>>> import numpy as np
>>> from numpy import linalg as LA
>>> np.set_printoptions(precision=3, suppress=True, linewidth=100)
>>> def rd(a):
...     return np.round(a, 3) + 0
... 
>>> X = np.loadtxt("block10.csv", delimiter=",")
>>> print(X)
[[-5.  2. -5.  2.]
 [-1. -4. -1. -4.]
 [-5.  2. -5.  2.]
 [-1. -4. -1. -4.]]
>>> print([round(float(x), 3) for x in LA.svd(X, compute_uv=False)[:3]])
[10.901, 8.073, 0.0]
>>> print(LA.matrix_rank(X, rtol=0.1))
2
>>> u, r1 = X[2], X[3]
>>> print(u @ u)
58.0
>>> p = (u @ r1) / (u @ u) * u
>>> print(rd(p))
[ 0.517 -0.207  0.517 -0.207]
>>> print(np.outer(u, r1))
[[ 5. 20.  5. 20.]
 [-2. -8. -2. -8.]
 [ 5. 20.  5. 20.]
 [-2. -8. -2. -8.]]
>>> print(rd(r1 - p))
[-1.517 -3.793 -1.517 -3.793]
>>> rng = np.random.default_rng(76)
>>> B = X + rng.integers(-2, 3, (4, 2)) @ rng.integers(-2, 3, (2, 4))
>>> print(B)
[[-7.  2. -7.  6.]
 [-3. -4. -3.  0.]
 [-6.  2. -6.  4.]
 [ 2. -8. -6. -4.]]
>>> print(np.abs(B - X).sum(axis=1))
[ 8.  8.  4. 12.]
>>> O, vecs = LA.qr(B[:, :2])[0], LA.qr(B[:, 2:])[0]
>>> sig = LA.svd(O.T @ vecs, compute_uv=False)
>>> print(rd(np.degrees(np.arccos(sig.clip(0, 1)))))
[ 7.167 22.434]
>>> print(rd(sig))
[0.992 0.924]
>>> E = np.loadtxt("x.csv", delimiter=",")
>>> print(rd(E))
[[ 0.02   0.196 -0.98 ]
 [ 0.196  0.961  0.196]
 [-0.98   0.196  0.02 ]]
>>> print(rd(LA.matrix_power(E, 2)))
[[1. 0. 0.]
 [0. 1. 0.]
 [0. 0. 1.]]
>>> print(rd(E @ E))
[[1. 0. 0.]
 [0. 1. 0.]
 [0. 0. 1.]]
>>> print(np.allclose(E @ E.T, E.T @ E))
True
>>> print(np.trace(E))
1.0
>>> print(np.allclose(E, E.T))
True
>>> print((E - E.T) / 2)
[[0. 0. 0.]
 [0. 0. 0.]
 [0. 0. 0.]]
>>> print(rd((E + E.T) / 2))
[[ 0.02   0.196 -0.98 ]
 [ 0.196  0.961  0.196]
 [-0.98   0.196  0.02 ]]
>>> W1 = np.array([[2, 0, -1, 4, 2, -3], [1, -3, 1, 5, -5, 5], [-5, 0, 1, -3, 0, 3]])
>>> b = np.array([-4, 7, -1, -3, -5, 4])
>>> hid = np.maximum(E @ W1 + b, 0)
>>> print(rd(hid))
[[1.137 6.412 0.    1.    0.    1.98 ]
 [0.    4.118 0.    2.    0.    8.804]
 [0.    6.412 0.196 0.    0.    7.98 ]]
>>> C = np.array([[-2, 2, 2],
...     [-1, -1, 1],
...     [-2, 1, 2],
...     [1, 0, -1],
...     [2, -2, -1],
...     [0, 2, 2]])
>>> print(rd(hid @ C))
[[-7.686 -0.176 11.647]
 [-2.118 13.49  19.725]
 [-6.804  9.745 22.765]]
>>> print(rd(LA.eigvals(E)))
[ 1. -1.  1.]
>>> print(np.einsum("ij,ji->", E, E))
3.0
>>> print(rd(np.poly(E)))
[ 1. -1. -1.  1.]
>>> M = np.loadtxt("w.csv", delimiter=",")
>>> print(M)
[[ 1.4   -1.6    1.202  0.7   -1.4   -1.1   -1.6  ]
 [-1.5    0.1   -1.031 -0.6    0.6    1.     0.5  ]
 [ 0.2   -1.1   -0.379  0.1    2.     0.4   -0.1  ]
 [-0.3    0.    -0.933  0.1    1.2    0.8    0.6  ]
 [ 2.     0.3   -0.243  0.8    0.3    0.2   -0.6  ]
 [ 1.6   -0.1   -0.857 -1.5    0.     0.9   -0.5  ]
 [ 0.4    0.     0.675  0.5    0.5   -0.8    1.2  ]
 [-1.    -1.2   -0.258  0.1    0.9    0.3    1.3  ]
 [ 0.4    0.5    0.009 -0.4   -1.4    0.2   -0.8  ]
 [-0.9    0.6   -1.142 -1.5    1.1    1.2   -1.2  ]
 [-0.4    0.7    0.407 -1.4    0.6   -0.3   -0.3  ]
 [-0.2    0.2    0.628 -0.6    1.3   -0.6   -1.6  ]
 [-0.4   -0.2    0.091 -0.8    0.1    0.1   -1.5  ]
 [-1.    -0.7   -0.282  0.2    1.3    0.1    1.6  ]
 [ 1.3    0.     0.067 -0.6   -0.7    0.     0.2  ]
 [-0.1   -0.2   -0.449 -0.3    0.9    0.5    0.5  ]
 [-1.2    0.1    1.279  1.7   -1.9   -1.3    0.8  ]
 [ 0.     1.5    1.04  -0.2    0.6   -1.1   -2.7  ]
 [-0.9    1.1   -0.737  0.5    0.4    1.    -2.4  ]
 [-0.2    0.1    1.03   0.7    0.2   -0.9   -0.9  ]
 [ 0.    -1.2   -0.236 -0.1   -0.4    0.3   -2.   ]
 [ 1.     1.    -0.338  1.     1.8    0.4    0.2  ]
 [-0.2   -0.9    0.353  0.7    0.3   -0.3   -0.9  ]
 [ 0.9    1.2   -1.885  1.3    0.8    1.9    1.1  ]
 [-1.     1.1    0.127 -1.6    0.3   -0.1    0.2  ]
 [-0.2    1.6    0.893  0.9    1.1   -0.9    0.5  ]
 [ 0.1    0.    -0.157 -0.1   -0.2    0.2    1.4  ]
 [ 1.5   -0.9    0.176 -0.4    1.1   -0.2   -0.4  ]
 [-0.4    0.     2.379  0.     0.6   -2.5    0.3  ]
 [-1.2    0.6    2.133 -0.3    1.5   -2.     1.6  ]
 [ 1.1    1.4   -1.285  1.4    1.9    1.3    0.7  ]
 [-0.7   -2.9   -0.658  0.1   -0.9    0.4    0.3  ]]
>>> gram = np.cov(M, rowvar=False)
>>> print(np.argwhere(np.triu(np.abs(np.corrcoef(M.T)) > 0.8, 1)))
[[2 5]]
>>> print(rd(np.median(M, axis=0)))
[-0.2    0.05  -0.074  0.05   0.6    0.15   0.2  ]
>>> print(rd(np.corrcoef(M[:, 4], M[:, 1])[0, 1]))
0.324
>>> B = M / LA.norm(M, axis=1, keepdims=True)
>>> gram = B @ B.T
>>> print(rd(LA.norm(B, axis=1)))
[1. 1. 1. 1. 1. 1. 1. 1. 1. 1. 1. 1. 1. 1. 1. 1. 1. 1. 1. 1. 1. 1. 1. 1. 1. 1. 1. 1. 1. 1. 1. 1.]
>>> print(rd(np.degrees(np.arccos(np.clip(gram[17, 1], -1, 1)))))
111.067
>>> x = np.array([-1, -1, 1, 0, -2, -2, 0])
>>> h1 = np.maximum(M @ x, 0)
>>> print(np.flatnonzero(h1 > 1e-9))
[ 0  6  8 12 14 16 17 19 20 22 28 29 31]
>>> print(rd(M.T @ h1))
[-11.185 -19.502  43.991  20.745 -20.606 -44.118  -2.022]
>>> print(LA.cond(M) > 100)
False
>>> proj = M @ LA.solve(M.T @ M, M.T)
>>> print(LA.matrix_rank(np.eye(32) - proj))
25
>>> print(rd(proj @ M[:, 4]))
[-1.4  0.6  2.   1.2  0.3  0.   0.5  0.9 -1.4  1.1  0.6  1.3  0.1  1.3 -0.7  0.9 -1.9  0.6  0.4
  0.2 -0.4  1.8  0.3  0.8  0.3  1.1 -0.2  1.1  0.6  1.5  1.9 -0.9]
>>> print(np.allclose(proj @ proj, proj))
True
>>> print(rd(np.trace(proj)))
7.0
>>> data = np.load("m.npy")
>>> print(data)
[[12  0 24  0]
 [ 8  8 16 16]
 [30  0  0  0]
 [20 20  0  0]]
>>> x = np.array([-6, -1, 9, 8])
>>> rhs = data @ x
>>> print(rhs)
[ 144  216 -180 -140]
>>> print(rd(LA.solve(data, -2 * rhs)))
[ 12.   2. -18. -16.]
>>> print(rd(LA.solve(data, data[:, 2])))
[0. 0. 1. 0.]
>>> print(rd(LA.solve(data, rhs + data[:, 1])))
[-6.  0.  9.  8.]
>>> print(rd(LA.solve(data, rhs)))
[-6. -1.  9.  8.]
>>> print(rd(LA.solve(data.T, data[0])))
[1. 0. 0. 0.]
>>> J = np.loadtxt("case3.csv", delimiter=",")
>>> print(J)
[[ 0.  0.  0.  0.  0.  1.  0.]
 [ 0.  0.  0.  0.  0. -3. -2.]
 [ 0.  0.  0.  0.  0.  3. -2.]
 [ 0.  0.  0.  0.  0. -3.  3.]
 [ 0.  0.  0.  0.  0. -3.  1.]
 [ 1. -3.  3. -3. -3.  0.  0.]
 [ 0. -2. -2.  3.  1.  0.  0.]]
>>> print(rd(LA.eigvalsh(J).min()))
-6.543
>>> print(np.all(LA.eigvalsh(J) > 0))
False
>>> print([round(float(LA.det(J[:i, :i])), 2) + 0 for i in range(1, 8)])
[0.0, 0.0, 0.0, 0.0, 0.0, 0.0, 0.0]
>>> rank = LA.matrix_rank(J)
>>> print(rank)
4
>>> null = LA.svd(J)[2][rank:].T
>>> print(np.allclose(J @ null, 0))
True
>>> print(rd(J @ null))
[[0. 0. 0.]
 [0. 0. 0.]
 [0. 0. 0.]
 [0. 0. 0.]
 [0. 0. 0.]
 [0. 0. 0.]
 [0. 0. 0.]]
>>> print(null.shape)
(7, 3)
>>> Uu, sig, Vh = LA.svd(J, full_matrices=False)
>>> print(Uu.shape, sig.shape, Vh.shape)
(7, 7) (7,) (7, 7)
>>> print(rd(sig))
[6.543 6.543 3.492 3.492 0.    0.    0.   ]
>>> B = J / np.sqrt((J ** 2).mean(axis=1, keepdims=True))
>>> print(rd(B[0]))
[0.    0.    0.    0.    0.    2.646 0.   ]
>>> print(rd(LA.norm(B, axis=1)))
[2.646 2.646 2.646 2.646 2.646 2.646 2.646]
>>> evals, vecs = LA.eigh(J)
>>> x = np.array([-8, -2, 8, -9, -1, -4, -8])
>>> print(rd(x @ J @ x / (x @ x)), rd(evals[0]), rd(evals[-1]))
0.762 -6.543 6.543
>>> print((np.sign(vecs[:, -1].round(6)) == np.sign(vecs[0, -1].round(6))).astype(int))
[1 0 1 0 0 1 0]
>>> print(x @ J @ x)
224.0
>>> m1 = np.loadtxt("arr.csv", delimiter=",")
>>> print(m1)
[[-2.  1.  0.  2.]
 [ 1.  3.  0. -1.]
 [ 0. -1.  1.  2.]
 [-2.  1. -2. -1.]
 [-1.  3. -1.  1.]
 [-3.  2. -2.  2.]
 [ 2.  2.  0.  3.]
 [ 3. -3.  1.  0.]
 [-1. -1. -3. -3.]
 [-3.  0. -3.  3.]]
>>> C = m1[[3, 2]].astype(float)
>>> for _ in range(7):
...     labels = LA.norm(m1[:, None] - C, axis=-1).argmin(axis=1)
...     C = np.array([m1[labels == j].mean(axis=0) for j in range(2)])
... 
>>> print(labels)
[0 0 1 0 0 0 1 1 0 0]
>>> print(np.bincount(labels))
[7 3]
>>> proj = np.triu(np.array([[-4, 7, -4], [5, -9, 2], [-7, -6, -9]]), 1) + np.eye(3)
>>> B = proj @ E @ LA.inv(proj)
>>> print(rd(B))
[[  5.314 -31.059  83.686]
 [ -1.765  13.706 -34.235]
 [ -0.98    7.059 -18.02 ]]
>>> print(rd(LA.det(B)))
-1.0
>>> print(rd(np.trace(B)), np.trace(E))
1.0 1.0
>>> print(rd(np.poly(B)))
[ 1. -1. -1.  1.]
>>> Xc = (m1 - m1.mean(axis=0)) / m1.std(axis=0)
>>> print(rd(Xc.std(axis=0)))
[1. 1. 1. 1.]
>>> print(np.argwhere(np.abs(Xc) > 2))
[[7 1]
 [8 3]]
>>> b = LA.lstsq(np.delete(Xc, 3, axis=1), Xc[:, 3])[0]
>>> print(rd(b))
[-0.608  0.114  0.685]
>>> print(rd(1 - np.var(Xc[:, 3] - np.delete(Xc, 3, axis=1) @ b)))
0.262
>>> print(np.abs(b).argmax())
2
>>> gram = np.cov(m1, rowvar=False)
>>> print(rd(np.corrcoef(m1.T)))
[[ 1.    -0.271  0.727 -0.141]
 [-0.271  1.    -0.139  0.184]
 [ 0.727 -0.139  1.     0.227]
 [-0.141  0.184  0.227  1.   ]]
>>> print(gram.shape)
(4, 4)
>>> print(np.argwhere(np.triu(np.abs(np.corrcoef(m1.T)) > 0.8, 1)))
[]
>>> print(rd(gram))
[[ 4.267 -1.089  2.289 -0.578]
 [-1.089  3.789 -0.411  0.711]
 [ 2.289 -0.411  2.322  0.689]
 [-0.578  0.711  0.689  3.956]]
>>> print(rd(np.polyfit(m1[:, 0], m1[:, 3], 1)))
[-0.135  0.719]
>>> B = np.array([[-1, -1, -3], [-2, -2, 3], [-3, 3, 0], [1, 0, 0]])
>>> print(np.einsum("ij,ij->i", data, data))
[720 640 900 800]
>>> print(np.einsum("ij->j", data))
[70 28 40 16]
>>> print(np.einsum("ik,kj->ji", data, B))
[[-84 -56 -30 -60]
 [ 60  24 -30 -60]
 [-36   0 -90   0]]
>>> print(np.einsum("ik,kj->ij", data, B))
[[-84  60 -36]
 [-56  24   0]
 [-30 -30 -90]
 [-60 -60   0]]
>>> print(np.vstack([data, B.T]).shape)
(7, 4)
>>> F = np.load("dump.npy")
>>> print(F)
[[228 199 225 132  99 199]
 [199 233 221 134 104 216]
 [225 221 347 140 174 308]
 [132 134 140 110  82 133]
 [ 99 104 174  82 199 163]
 [199 216 308 133 163 349]]
>>> print(np.count_nonzero(F))
36
>>> print(rd(LA.norm(F)))
1163.731
>>> print(F.sum(axis=1))
[1082 1107 1415  731  821 1368]
>>> print(np.unravel_index(np.abs(F).argmax(), F.shape))
(np.int64(5), np.int64(5))
>>> print(F - F[0])
[[   0    0    0    0    0    0]
 [ -29   34   -4    2    5   17]
 [  -3   22  122    8   75  109]
 [ -96  -65  -85  -22  -17  -66]
 [-129  -95  -51  -50  100  -36]
 [ -29   17   83    1   64  150]]
>>> print(LA.matrix_rank(F))
6
>>> print(rd(F.mean(axis=0)))
[180.333 184.5   235.833 121.833 136.833 228.   ]
